>>> import numpy as np
>>> import numpy.linalg as la
>>> np.set_printoptions(suppress=True, linewidth=160)
>>> E = np.loadtxt("a.csv", delimiter=",")
>>> print(E)
[[ 0.  0. -2.]
 [ 0.  0. -2.]
 [-2. -2.  0.]]
>>> vals, V = la.eigh(E)
>>> print(np.round(V.T @ E @ V, 3) + 0)
[[-2.828  0.     0.   ]
 [ 0.     0.     0.   ]
 [ 0.     0.     2.828]]
>>> print(np.round(la.svd(E, compute_uv=False), 3))
[2.828 2.828 0.   ]
>>> print(np.round(V.T @ V, 3) + 0)
[[1. 0. 0.]
 [0. 1. 0.]
 [0. 0. 1.]]
>>> print(np.round(la.eigvalsh(E @ E), 3))
[0. 8. 8.]
>>> print(vals.round(3) + 0)
[-2.828  0.     2.828]
>>> print(np.round(la.eigvalsh(E + -1 * np.eye(3)), 3))
[-3.828 -1.     1.828]
>>> print(np.round(np.abs(V[:, -1]), 3))
[0.5   0.5   0.707]
>>> M = np.load("m.npy")
>>> print(M.round(3))
[[ 0.017  0.05  -0.017  0.117]
 [ 0.05   0.15  -0.05   0.35 ]
 [-0.017 -0.05   0.017 -0.117]
 [ 0.117  0.35  -0.117  0.817]]
>>> print([round(float(la.det(E[:i, :i])), 2) + 0 for i in range(1, 4)])
[0.0, 0.0, 0.0]
>>> print(np.all(la.eigvalsh(E) > 0))
False
>>> vals, V = la.eigh(M)
>>> print(np.unique(vals.round(6) + 0, return_counts=True)[1])
[3 1]
>>> print(np.round(V @ np.diag(vals) @ V.T, 3))
[[ 0.017  0.05  -0.017  0.117]
 [ 0.05   0.15  -0.05   0.35 ]
 [-0.017 -0.05   0.017 -0.117]
 [ 0.117  0.35  -0.117  0.817]]
>>> print((vals > 1e-8).sum(), (vals < -1e-8).sum())
1 0
>>> print(np.abs(V[:, -1]).round(6).argmax())
3
>>> print(vals.round(3) + 0)
[0. 0. 0. 1.]
>>> print(np.round(V.T @ M @ V, 3) + 0)
[[0. 0. 0. 0.]
 [0. 0. 0. 0.]
 [0. 0. 0. 0.]
 [0. 0. 0. 1.]]
